$ ipython --no-banner

In [1]: import numpy as np

In [2]: import numpy.linalg as la

In [3]: np.set_printoptions(precision=2, suppress=True, linewidth=160)

In [4]: A2 = np.array([[-2, -2, 2, 0, -2, -2, 0, 2],
   ...:     [-1, 2, 1, 2, 2, -1, 1, -2],
   ...:     [0, 1, 1, 1, -1, 1, 1, 1]])

In [5]: E = A2.T @ A2

In [6]: E
Out[6]: 
array([[ 5,  2, -5, -2,  2,  5, -1, -2],
       [ 2,  9, -1,  5,  7,  3,  3, -7],
       [-5, -1,  6,  3, -3, -4,  2,  3],
       [-2,  5,  3,  5,  3, -1,  3, -3],
       [ 2,  7, -3,  3,  9,  1,  1, -9],
       [ 5,  3, -4, -1,  1,  6,  0, -1],
       [-1,  3,  2,  3,  1,  0,  2, -1],
       [-2, -7,  3, -3, -9, -1, -1,  9]])

In [7]: [round(float(x), 2) for x in la.svd(E, compute_uv=False)[:3]]
Out[7]: [28.38, 16.1, 6.52]

In [8]: np.argsort(-la.norm(E, axis=0).round(6), kind="stable")[:3]
Out[8]: array([4, 7, 1])

In [9]: X = np.loadtxt("data.csv", delimiter=",")

In [10]: X
Out[10]: 
array([[-1.,  2.,  0.,  1.],
       [ 0., -1., -2., -1.],
       [ 0.,  0.,  1.,  2.],
       [ 0.,  0.,  0.,  2.]])

In [11]: Q, vecs = la.qr(X[:, :3])[0], la.qr(X[:, 3:])[0]

In [12]: sig = la.svd(Q.T @ vecs, compute_uv=False)

In [13]: (sig > 0.9).sum()
Out[13]: np.int64(0)

In [14]: np.degrees(np.arccos(sig.clip(0, 1)))
Out[14]: array([39.23])

In [15]: A = np.load("sample13.npy")

In [16]: A
Out[16]: 
array([[0, 0, 1],
       [0, 0, 1],
       [1, 1, 0]])

In [17]: ev, vecs = la.eigh(A)

In [18]: np.abs(vecs[:, -1]).round(6).argmax()
Out[18]: np.int64(2)

In [19]: (ev > 1e-8).sum(), (ev < -1e-8).sum()
Out[19]: (np.int64(1), np.int64(1))

In [20]: ev.round(2) + 0
Out[20]: array([-1.41,  0.  ,  1.41])

In [21]: np.unique(ev.round(6) + 0, return_counts=True)[1]
Out[21]: array([1, 1, 1])

In [22]: la.eigvalsh(A @ A)
Out[22]: array([0., 2., 2.])

In [23]: la.eigvalsh(A + 3 * np.eye(3))
Out[23]: array([1.59, 3.  , 4.41])

In [24]: la.svd(A, compute_uv=False)
Out[24]: array([1.41, 1.41, 0.  ])

In [25]: np.round(vecs.T @ A @ vecs, 2) + 0
Out[25]: 
array([[-1.41,  0.  ,  0.  ],
       [ 0.  ,  0.  ,  0.  ],
       [ 0.  ,  0.  ,  1.41]])

In [26]: np.round(vecs.T @ vecs, 2) + 0
Out[26]: 
array([[1., 0., 0.],
       [0., 1., 0.],
       [0., 0., 1.]])

In [27]: rank = la.matrix_rank(E)

In [28]: rank
Out[28]: np.int64(3)

In [29]: null = la.svd(E)[2][rank:].T

In [30]: null.shape
Out[30]: (8, 5)

In [31]: [int(la.matrix_rank(np.delete(E, i, axis=0))) for i in range(8)]
Out[31]: [3, 3, 3, 3, 3, 3, 3, 3]

In [32]: la.matrix_rank(E.T @ E), la.matrix_rank(E @ E.T)
Out[32]: (np.int64(3), np.int64(3))

In [33]: np.allclose(E @ null, 0)
Out[33]: True

In [34]: [int(la.matrix_rank(E[:, :j + 1])) for j in range(8)]
Out[34]: [1, 2, 3, 3, 3, 3, 3, 3]

In [35]: m1 = np.array([[-4.0, -2.0, 5.0, -4.0, -2.0, 0.0, -5.0, 0.0],
    ...:     [5.0, -5.0, 5.0, 0.0, 1.0, 1.0, -3.0, 0.0],
    ...:     [-3.0, -2.0, -4.0, -3.0, -4.0, 5.0, -2.0, 0.0],
    ...:     [-1.0, 5.0, -4.0, 0.0, 0.0, -3.0, -3.0, 0.0],
    ...:     [-3.0, -1.0, -4.0, -3.0, 3.0, 4.0, 1.0, 0.0],
    ...:     [-1.0, 4.0, -4.0, 2.0, 1.0, -2.0, -1.0, 0.0],
    ...:     [1.0, 5.0, -3.0, -2.0, 3.0, 1.0, 1.0, 0.0],
    ...:     [0.0, 0.0, 0.0, 0.0, 0.0, 0.0, 0.0, 2.0]])

In [36]: # splits into 2 blocks

In [37]: np.sort(la.eigvals(m1).real)
Out[37]: array([-9.75, -4.56, -2.28, -2.28,  0.67,  0.67,  2.  ,  6.53])

In [38]: m1 @ m1
Out[38]: 
array([[ -4., -35., -11.,  17., -35.,  22.,  21.,   0.],
       [-67.,  -7., -19., -30., -40.,  19., -23.,   0.],
       [ 22.,  23.,   5.,  50.,   7., -41.,  27.,   0.],
       [ 41., -42.,  57.,  16.,  11., -12.,  -2.,   0.],
       [ 10.,  22., -23.,  21.,  37.,  -7.,  35.,   0.],
       [ 32., -14.,  30.,  11.,  20., -15.,  -3.,   0.],
       [ 23., -25.,  31.,  -4.,  28.,   7.,  -5.,   0.],
       [  0.,   0.,   0.,   0.,   0.,   0.,   0.,   4.]])

In [39]: np.flatnonzero(la.matrix_power((m1 != 0) + (m1.T != 0) + np.eye(8), 8)[3])
Out[39]: array([0, 1, 2, 3, 4, 5, 6])

In [40]: (la.matrix_power((m1 != 0) + (m1.T != 0) + np.eye(8), 8) > 0).astype(int)
Out[40]: 
array([[1, 1, 1, 1, 1, 1, 1, 0],
       [1, 1, 1, 1, 1, 1, 1, 0],
       [1, 1, 1, 1, 1, 1, 1, 0],
       [1, 1, 1, 1, 1, 1, 1, 0],
       [1, 1, 1, 1, 1, 1, 1, 0],
       [1, 1, 1, 1, 1, 1, 1, 0],
       [1, 1, 1, 1, 1, 1, 1, 0],
       [0, 0, 0, 0, 0, 0, 0, 1]])

In [41]: (m1 != 0).astype(int)
Out[41]: 
array([[1, 1, 1, 1, 1, 0, 1, 0],
       [1, 1, 1, 0, 1, 1, 1, 0],
       [1, 1, 1, 1, 1, 1, 1, 0],
       [1, 1, 1, 0, 0, 1, 1, 0],
       [1, 1, 1, 1, 1, 1, 1, 0],
       [1, 1, 1, 1, 1, 1, 1, 0],
       [1, 1, 1, 1, 1, 1, 1, 0],
       [0, 0, 0, 0, 0, 0, 0, 1]])
